$ python3 -q
>>> import numpy as np
>>> from numpy import linalg as LA
>>> np.set_printoptions(precision=2, suppress=True, linewidth=100, floatmode="fixed")
>>> rd = lambda a: np.round(a, 2) + 0
>>> rng = np.random.default_rng(88812)
>>> labels = rng.integers(0, 3, 5)
>>> F = np.triu((labels[:, None] == labels) & (rng.random((5, 5)) < 0.8), 1).astype(int)
>>> F += F.T
>>> F
array([[0, 0, 0, 1, 0],
       [0, 0, 0, 0, 0],
       [0, 0, 0, 0, 1],
       [1, 0, 0, 0, 0],
       [0, 0, 1, 0, 0]])
>>> [round(float(LA.det(F[:i, :i])), 2) + 0 for i in range(1, 6)]
[0.0, 0.0, 0.0, 0.0, 0.0]
>>> ev, evecs = LA.eigh(F)
>>> x0 = np.array([1, 2, 1, 2, -1])
>>> x0 @ F @ x0
np.int64(2)
>>> rd(evecs * np.maximum(ev, 0) @ evecs.T)
array([[0.50, 0.00, 0.00, 0.50, 0.00],
       [0.00, 0.00, 0.00, 0.00, 0.00],
       [0.00, 0.00, 0.50, 0.00, 0.50],
       [0.50, 0.00, 0.00, 0.50, 0.00],
       [0.00, 0.00, 0.50, 0.00, 0.50]])
>>> rd(LA.eigvalsh(F[1:, 1:]))
array([-1.00,  0.00,  0.00,  1.00])
>>> rd(evecs * np.abs(ev) @ evecs.T)
array([[1.00, 0.00, 0.00, 0.00, 0.00],
       [0.00, 0.00, 0.00, 0.00, 0.00],
       [0.00, 0.00, 1.00, 0.00, 0.00],
       [0.00, 0.00, 0.00, 1.00, 0.00],
       [0.00, 0.00, 0.00, 0.00, 1.00]])
>>> W0 = np.array([[0.0, -3.0, 0.0, 0.0, 0.0, 0.0, 0.0],
...     [-3.0, -3.0, -3.0, 0.0, 0.0, 0.0, 0.0],
...     [0.0, -3.0, 0.0, -3.0, 0.0, 0.0, 0.0],
...     [0.0, 0.0, -3.0, -2.0, -3.0, 0.0, 0.0],
...     [0.0, 0.0, 0.0, -3.0, 1.0, -3.0, 0.0],
...     [0.0, 0.0, 0.0, 0.0, -3.0, -3.0, -3.0],
...     [0.0, 0.0, 0.0, 0.0, 0.0, -3.0, 0.0]])
>>> O, evecs = LA.qr(W0[:, :3])[0], LA.qr(W0[:, 3:])[0]
>>> sigma = LA.svd(O.T @ evecs, compute_uv=False)
>>> (sigma > 0.9).sum()
np.int64(1)
>>> rd(np.degrees(np.arccos(sigma.clip(0, 1))))
array([ 8.43, 57.83, 90.00])
>>> W = np.array([[1, 5, 3, 4, 1, 2],
...     [4, 4, 0, 0, 0, 1],
...     [5, 4, 3, 5, 2, 4],
...     [3, 2, 5, 1, 4, 0],
...     [5, 2, 2, 2, 3, 4],
...     [1, 4, 1, 5, 3, 4],
...     [5, 5, 5, 3, 3, 3]])
>>> b = np.array([5, 1, 2, 3, 5, 3])
>>> H = np.maximum(W0 @ W + b, 0)
>>> H
array([[0.00, 0.00, 2.00, 3.00, 5.00, 0.00],
       [0.00, 0.00, 0.00, 0.00, 0.00, 0.00],
       [0.00, 0.00, 0.00, 0.00, 0.00, 0.00],
       [0.00, 0.00, 0.00, 0.00, 0.00, 0.00],
       [0.00, 0.00, 0.00, 0.00, 0.00, 0.00],
       [0.00, 0.00, 0.00, 0.00, 0.00, 0.00],
       [2.00, 0.00, 0.00, 0.00, 0.00, 0.00]])
>>> LA.matrix_rank(H)
np.int64(2)
>>> (H > 0).astype(int)
array([[0, 0, 1, 1, 1, 0],
       [0, 0, 0, 0, 0, 0],
       [0, 0, 0, 0, 0, 0],
       [0, 0, 0, 0, 0, 0],
       [0, 0, 0, 0, 0, 0],
       [0, 0, 0, 0, 0, 0],
       [1, 0, 0, 0, 0, 0]])
>>> rd((H > 0).mean(axis=0))
array([0.14, 0.00, 0.14, 0.14, 0.14, 0.00])
>>> Z = np.array([[2, 1, 0], [2, 0, 0], [0, 2, 1], [1, 0, 0], [0, 0, 2], [0, 1, 1]])
>>> W @ Z
array([[16,  9,  7],
       [16,  5,  1],
       [23, 15, 11],
       [11, 13, 13],
       [16, 13, 12],
       [15,  7, 11],
       [23, 18, 14]])
>>> ev, evecs = LA.eigh(W0)
>>> rd(LA.eigvalsh(W0 @ W0))
array([ 0.05,  1.96,  9.95, 14.43, 22.80, 34.97, 46.83])
>>> (ev > 1e-8).sum(), (ev < -1e-8).sum()
(np.int64(4), np.int64(3))
>>> rd(evecs.T @ W0 @ evecs)
array([[-6.84,  0.00,  0.00,  0.00,  0.00,  0.00,  0.00],
       [ 0.00, -5.91,  0.00,  0.00,  0.00,  0.00,  0.00],
       [ 0.00,  0.00, -3.80,  0.00,  0.00,  0.00,  0.00],
       [ 0.00,  0.00,  0.00,  0.22,  0.00,  0.00,  0.00],
       [ 0.00,  0.00,  0.00,  0.00,  1.40,  0.00,  0.00],
       [ 0.00,  0.00,  0.00,  0.00,  0.00,  3.16,  0.00],
       [ 0.00,  0.00,  0.00,  0.00,  0.00,  0.00,  4.78]])
>>> rd(LA.svd(W0, compute_uv=False))
array([6.84, 5.91, 4.78, 3.80, 3.16, 1.40, 0.22])
>>> rd(LA.eigvalsh(W0 + 3 * np.eye(7)))
array([-3.84, -2.91, -0.80,  3.22,  4.40,  6.16,  7.78])
>>> rd(evecs @ np.diag(ev) @ evecs.T)
array([[ 0.00, -3.00,  0.00,  0.00,  0.00,  0.00,  0.00],
       [-3.00, -3.00, -3.00,  0.00,  0.00,  0.00,  0.00],
       [ 0.00, -3.00,  0.00, -3.00,  0.00,  0.00,  0.00],
       [ 0.00,  0.00, -3.00, -2.00, -3.00,  0.00,  0.00],
       [ 0.00,  0.00,  0.00, -3.00,  1.00, -3.00,  0.00],
       [ 0.00,  0.00,  0.00,  0.00, -3.00, -3.00, -3.00],
       [ 0.00,  0.00,  0.00,  0.00,  0.00, -3.00,  0.00]])
>>> rd(ev.sum()), np.trace(W0)
(np.float64(-7.0), np.float64(-7.0))
>>> J = np.array([[0, 0, 0, 5, 0, 0, 0],
...     [2, 0, 0, 0, 0, 0, 0],
...     [0, 0, 0, 0, 0, 2, 0],
...     [0, 0, 3, 0, 0, 0, 0],
...     [0, 0, 0, 0, 0, 0, -3],
...     [0, 3, 0, 0, 0, 0, 0],
...     [0, 0, 0, 0, 3, 0, 0]])
>>> B = J / LA.norm(J, axis=1, keepdims=True)
>>> G = B @ B.T
>>> (G - 2 * np.eye(7)).round(6).argmax(axis=1)
array([1, 0, 0, 0, 0, 0, 0])
>>> G[5]
array([0.00, 0.00, 0.00, 0.00, 0.00, 1.00, 0.00])
>>> (np.abs(G) > 0.9).astype(int)
array([[1, 0, 0, 0, 0, 0, 0],
       [0, 1, 0, 0, 0, 0, 0],
       [0, 0, 1, 0, 0, 0, 0],
       [0, 0, 0, 1, 0, 0, 0],
       [0, 0, 0, 0, 1, 0, 0],
       [0, 0, 0, 0, 0, 1, 0],
       [0, 0, 0, 0, 0, 0, 1]])
>>> labels = rng.permutation(7)
>>> labels
array([6, 2, 3, 5, 1, 0, 4])
>>> B = J[labels][:, labels]
>>> rd(np.sort(np.abs(LA.eigvals(B))))
array([2.83, 2.83, 2.83, 2.83, 2.83, 3.00, 3.00])
>>> B
array([[ 0,  0,  0,  0,  0,  0,  3],
       [ 0,  0,  0,  2,  0,  0,  0],
       [ 0,  3,  0,  0,  0,  0,  0],
       [ 0,  0,  0,  0,  3,  0,  0],
       [ 0,  0,  0,  0,  0,  2,  0],
       [ 0,  0,  5,  0,  0,  0,  0],
       [-3,  0,  0,  0,  0,  0,  0]])
>>> np.trace(B)
np.int64(0)
>>> r0 = np.array([0, -3, -1])
>>> v = np.array([0, 1, 2])
>>> K = r0[:, None] + v[None, :]
>>> K
array([[ 0,  1,  2],
       [-3, -2, -1],
       [-1,  0,  1]])
>>> B = np.array([[1, 5, 4], [-3, 1, 4]])
>>> Z = np.kron(B, K)
>>> Z.shape
(6, 9)
>>> rd(LA.norm(Z, 2)), rd(LA.norm(B, 2) * LA.norm(K, 2))
(np.float64(28.96), np.float64(28.96))
>>> LA.matrix_rank(Z)
np.int64(4)
>>> (K + K.T) / 2
array([[ 0.00, -1.00,  0.50],
       [-1.00, -2.00, -0.50],
       [ 0.50, -0.50,  1.00]])
>>> np.trace(K)
np.int64(-1)
>>> rd(np.sort(np.abs(LA.eigvals(K))))
array([0.00, 1.73, 1.73])
>>> K.inv()
Traceback (most recent call last):
  File "<python-input-62>", line 1, in <module>
    K.inv()
    ^^^^^
AttributeError: 'numpy.ndarray' object has no attribute 'inv'
>>> rd(np.abs(LA.eigvals(K)).max())
np.float64(1.73)
>>> feats = np.array([[1.7, -0.3],
...     [-1.5, -1.8],
...     [0.3, 7.8],
...     [-1.1, 1.5],
...     [1.6, 0.6],
...     [-0.1, 0.3]])
>>> feats
array([[ 1.70, -0.30],
       [-1.50, -1.80],
       [ 0.30,  7.80],
       [-1.10,  1.50],
       [ 1.60,  0.60],
       [-0.10,  0.30]])
>>> B = feats / np.sqrt((feats ** 2).mean(axis=1, keepdims=True))
>>> LA.matrix_rank(feats - feats.mean(axis=1, keepdims=True))
np.int64(1)
>>> rd(LA.norm(B, axis=1))
array([1.41, 1.41, 1.41, 1.41, 1.41, 1.41])
>>> Uu, sigma, Vh = LA.svd(feats, full_matrices=False)
>>> Uu.shape, sigma.shape, Vh.shape
((6, 2), (2,), (2, 2))
>>> rd(sigma)
array([8.19, 2.96])
>>> (sigma > 1e-8).sum()
np.int64(2)
>>> rd(Uu.T @ Uu)
array([[1.00, 0.00],
       [0.00, 1.00]])
>>> rd(np.sqrt((sigma ** 2).sum())), rd(LA.norm(feats))
(np.float64(8.71), np.float64(8.71))
>>> rd(Uu.T @ feats @ Vh.T)
array([[8.19, 0.00],
       [0.00, 2.96]])
>>> rd(np.cumsum(sigma ** 2) / np.sum(sigma ** 2))
array([0.88, 1.00])
>>> np.allclose(Uu * sigma @ Vh, feats)
True
>>> rd(Vh @ Vh.T)
array([[1.00, 0.00],
       [0.00, 1.00]])
